% python3 -q
>>> import numpy as np
>>> np.set_printoptions(precision=1, suppress=True, linewidth=120, floatmode="fixed")
>>> X = np.load("case12.npy")
>>> print(X)
[[2.3 2.0 1.0 2.0 1.0 0.0 1.0]
 [1.0 1.3 0.0 0.0 2.0 2.0 3.0]
 [2.0 3.0 2.3 3.0 3.0 2.0 2.0]
 [0.0 0.0 0.0 2.3 2.0 0.0 1.0]
 [0.0 2.0 0.0 2.0 0.3 1.0 2.0]
 [3.0 3.0 0.0 0.0 3.0 3.3 0.0]
 [2.0 2.0 1.0 2.0 1.0 0.0 1.3]]
>>> W1 = np.array([[-1, 0, 2, -2],
...     [0, -2, 1, 0],
...     [-2, 2, -1, 2],
...     [0, -1, 1, -1],
...     [1, 0, -1, 2],
...     [-2, -1, -1, 0],
...     [2, 0, -2, 1]])
>>> beta = np.array([-1, -3, -3, -3])
>>> H = np.maximum(X @ W1 + beta, 0)
>>> print((H > 0).mean(axis=0))
[0.4 0.0 0.3 0.3]
>>> print((H > 0).astype(int))
[[0 0 1 0]
 [1 0 0 1]
 [0 0 0 1]
 [1 0 0 0]
 [1 0 0 0]
 [0 0 0 0]
 [0 0 1 0]]
>>> print(np.linalg.matrix_rank(H))
3
>>> print(H)
[[0.0 0.0 1.6 0.0]
 [2.0 0.0 0.0 2.0]
 [0.0 0.0 0.0 2.6]
 [3.0 0.0 0.0 0.0]
 [1.3 0.0 0.0 0.0]
 [0.0 0.0 0.0 0.0]
 [0.0 0.0 0.4 0.0]]
>>> C = np.array([[-2, -3], [-2, 0], [2, 0], [-2, 1]])
>>> print((H @ C).round(6).argmax(axis=1))
[0 1 1 0 0 0 0]
>>> arr = np.load("arr.npy")
>>> print(arr)
[[-1.3 -1.3 -0.6  0.0  0.2]
 [ 0.3  0.3  0.1  0.0  0.0]
 [-0.6 -0.6 -0.3  0.0  0.1]
 [ 0.6  0.6  0.2  0.0 -0.1]]
>>> W1 = np.array([[0, 0, 1, 1, 0],
...     [2, 0, 2, 1, 2],
...     [0, 0, 0, 0, 1],
...     [0, 1, 0, 2, 0],
...     [2, 0, 2, 1, 2]])
>>> beta = np.array([1, 0, 2, 0, 2])
>>> H = np.maximum(arr @ W1 + beta, 0)
>>> print(H)
[[0.0 0.0 0.0 0.0 0.0]
 [1.6 0.0 2.9 0.6 2.7]
 [0.0 0.0 0.4 0.0 0.7]
 [2.0 0.0 3.6 1.1 3.2]]
>>> print(np.linalg.matrix_rank(H))
3
>>> C = np.array([[0, -1], [3, 1], [-3, -2], [-3, 0], [0, -3]])
>>> print((H @ C).round(6).argmax(axis=1))
[0 0 0 0]
>>> U, s, vt = np.linalg.svd(arr)
>>> V = vt[:(s > 1e-8).sum()]
>>> rng = np.random.default_rng(35)
>>> x = arr[2] + -3 * arr[1] + rng.integers(2) * np.eye(5)[1]
>>> print(x)
[-1.5 -1.5 -0.6  0.0  0.1]
>>> print(round(np.linalg.norm(x - V.T @ V @ x), 1))
0.0
>>> data = np.load("m.npy")
>>> print(data)
[[ 2  0  0  0  0  0  0]
 [ 0 -2  0  0  0  0  0]
 [ 0  0  1  0  0  0  0]
 [ 0  0  0  2  0  0  0]
 [ 0  0  0  0 -2  0  0]
 [ 0  0  0  0  0  1  0]
 [ 0  0  0  0  0  0  1]]
>>> print(np.trace(data))
3
>>> print(np.round(np.abs(np.linalg.eigvals(data)).max(), 1))
2.0
>>> print(np.allclose(data, data.T))
True
>>> print(np.round(np.linalg.det(data), 1))
16.0
>>> print((data + data.T) / 2)
[[ 2.0  0.0  0.0  0.0  0.0  0.0  0.0]
 [ 0.0 -2.0  0.0  0.0  0.0  0.0  0.0]
 [ 0.0  0.0  1.0  0.0  0.0  0.0  0.0]
 [ 0.0  0.0  0.0  2.0  0.0  0.0  0.0]
 [ 0.0  0.0  0.0  0.0 -2.0  0.0  0.0]
 [ 0.0  0.0  0.0  0.0  0.0  1.0  0.0]
 [ 0.0  0.0  0.0  0.0  0.0  0.0  1.0]]
>>> print(np.all(np.linalg.eigvalsh(data) > 0))
False
>>> print(np.round(np.linalg.eigvalsh(data).min(), 1))
-2.0
>>> print([round(float(np.linalg.det(data[:i, :i])), 2) + 0 for i in range(1, 8)])
[2.0, -4.0, -4.0, -8.0, 16.0, 16.0, 16.0]
>>> def softmax(z):
...     e = np.exp(z - z.max(axis=-1, keepdims=True))
...     return e / e.sum(axis=-1, keepdims=True)
... 
>>> print(np.round(softmax(10 * data[4]), 1) + 0)
[0.2 0.2 0.2 0.2 0.0 0.2 0.2]
>>> print(np.round(softmax(data[4]), 1) + 0)
[0.2 0.2 0.2 0.2 0.0 0.2 0.2]
>>> print(np.round(softmax(data[4] + 4), 1) + 0)
[0.2 0.2 0.2 0.2 0.0 0.2 0.2]
>>> att = data @ data.T / np.sqrt(7)
>>> print(softmax(att + np.triu(np.full(att.shape, -np.inf), 1)))
[[1.0 0.0 0.0 0.0 0.0 0.0 0.0]
 [0.2 0.8 0.0 0.0 0.0 0.0 0.0]
 [0.3 0.3 0.4 0.0 0.0 0.0 0.0]
 [0.1 0.1 0.1 0.6 0.0 0.0 0.0]
 [0.1 0.1 0.1 0.1 0.5 0.0 0.0]
 [0.2 0.2 0.2 0.2 0.2 0.2 0.0]
 [0.1 0.1 0.1 0.1 0.1 0.1 0.2]]
>>> print(softmax(att)[4] @ data)
[ 0.2 -0.2  0.1  0.2 -0.9  0.1  0.1]
>>> A = np.load("run17.npy")
>>> print(A)
[[11.5  0.0  4.1 21.1]
 [ 6.8  0.0  4.3 13.6]
 [ 6.3  0.0  4.2 12.8]
 [ 4.6  0.0  4.1 10.0]
 [ 2.9  0.0  3.8  7.2]
 [-0.4  0.0  1.1  0.7]
 [ 1.9  0.0 -0.2 -0.8]
 [ 2.3  0.0  0.1 -1.1]
 [ 2.3  0.0  0.1 -1.1]
 [ 2.9  0.0  0.8 -1.8]
 [ 3.0  0.0  1.0 -2.0]
 [ 3.6  0.0  2.4 -3.4]
 [ 3.8  0.0  3.0 -4.0]
 [ 3.8  0.0  3.2 -4.2]
 [ 4.0  0.0  4.0 -5.0]
 [ 4.2  0.0  6.1 -7.3]
 [ 4.2  0.0  6.2 -7.5]]
>>> print(np.round(softmax(A[13]), 1) + 0)
[0.6 0.0 0.3 0.0]
>>> print(softmax(A).sum(axis=1))
[1.0 1.0 1.0 1.0 1.0 1.0 1.0 1.0 1.0 1.0 1.0 1.0 1.0 1.0 1.0 1.0 1.0]
>>> att = A @ A.T / np.sqrt(4)
>>> print(softmax(att).round(6).argmax(axis=1))
[ 0  0  0  0  0  0 16 16 16 16 16 16 16 16 16 16 16]
>>> U, s, vt = np.linalg.svd(A)
>>> V = vt[:(s > 1e-8).sum()]
>>> x = A[9] + -3 * A[16] + rng.integers(2) * np.eye(4)[3]
>>> print(x)
[ -9.7   0.0 -17.8  20.7]
>>> print(np.round(np.diag(V.T @ V), 1) + 0)
[1.0 0.0 1.0 1.0]
>>> print(np.allclose(V.T @ V @ x, x))
True
>>> print(np.linalg.matrix_rank(np.vstack([A, x])))
3
>>> print(np.allclose(A[:-1].T @ np.linalg.lstsq(A[:-1].T, A[-1])[0], A[-1]))
True
>>> print(np.abs(np.diag(np.linalg.qr(A)[1])) > 1e-9)
[ True False  True  True]
>>> print(A @ np.linalg.pinv(A) @ A)
[[11.5  0.0  4.1 21.1]
 [ 6.8  0.0  4.3 13.6]
 [ 6.3  0.0  4.2 12.8]
 [ 4.6  0.0  4.1 10.0]
 [ 2.9  0.0  3.8  7.2]
 [-0.4  0.0  1.1  0.7]
 [ 1.9  0.0 -0.2 -0.8]
 [ 2.3  0.0  0.1 -1.1]
 [ 2.3  0.0  0.1 -1.1]
 [ 2.9  0.0  0.8 -1.8]
 [ 3.0  0.0  1.0 -2.0]
 [ 3.6  0.0  2.4 -3.4]
 [ 3.8  0.0  3.0 -4.0]
 [ 3.8  0.0  3.2 -4.2]
 [ 4.0  0.0  4.0 -5.0]
 [ 4.2  0.0  6.1 -7.3]
 [ 4.2  0.0  6.2 -7.5]]
>>> th = np.radians(180)
>>> R = np.eye(4)
>>> R[1, 1] = R[3, 3] = np.cos(th)
>>> R[1, 3], R[3, 1] = -np.sin(th), np.sin(th)
>>> print(R.round(1) + 0)
[[ 1.0  0.0  0.0  0.0]
 [ 0.0 -1.0  0.0  0.0]
 [ 0.0  0.0  1.0  0.0]
 [ 0.0  0.0  0.0 -1.0]]
>>> M2 = A @ R.T
>>> print(M2.round(1) + 0)
[[ 11.5   0.0   4.1 -21.1]
 [  6.8   0.0   4.3 -13.6]
 [  6.3   0.0   4.2 -12.8]
 [  4.6   0.0   4.1 -10.0]
 [  2.9   0.0   3.8  -7.2]
 [ -0.4   0.0   1.1  -0.7]
 [  1.9   0.0  -0.2   0.8]
 [  2.3   0.0   0.1   1.1]
 [  2.3   0.0   0.1   1.1]
 [  2.9   0.0   0.8   1.8]
 [  3.0   0.0   1.0   2.0]
 [  3.6   0.0   2.4   3.4]
 [  3.8   0.0   3.0   4.0]
 [  3.8   0.0   3.2   4.2]
 [  4.0   0.0   4.0   5.0]
 [  4.2   0.0   6.1   7.3]
 [  4.2   0.0   6.2   7.5]]
>>> print(round(np.linalg.det(R), 1), np.trace(R))
1.0 0.0
>>> print(np.allclose(A @ A.T, M2 @ M2.T))
True
>>> print(np.allclose(np.linalg.norm(A, axis=1), np.linalg.norm(M2, axis=1)))
True
>>> print(np.round(np.abs(M2 - A).max(axis=0), 1) + 0)
[ 0.0  0.0  0.0 42.2]
>>> print([round(float(x), 1) for x in np.linalg.svd(A, compute_uv=False)[:3]])
[36.1, 19.7, 5.0]
>>> print(np.argsort(-np.linalg.norm(A, axis=0).round(6), kind="stable")[:3])
[3 0 2]
>>> print(np.linalg.cond(A) > 100)
True
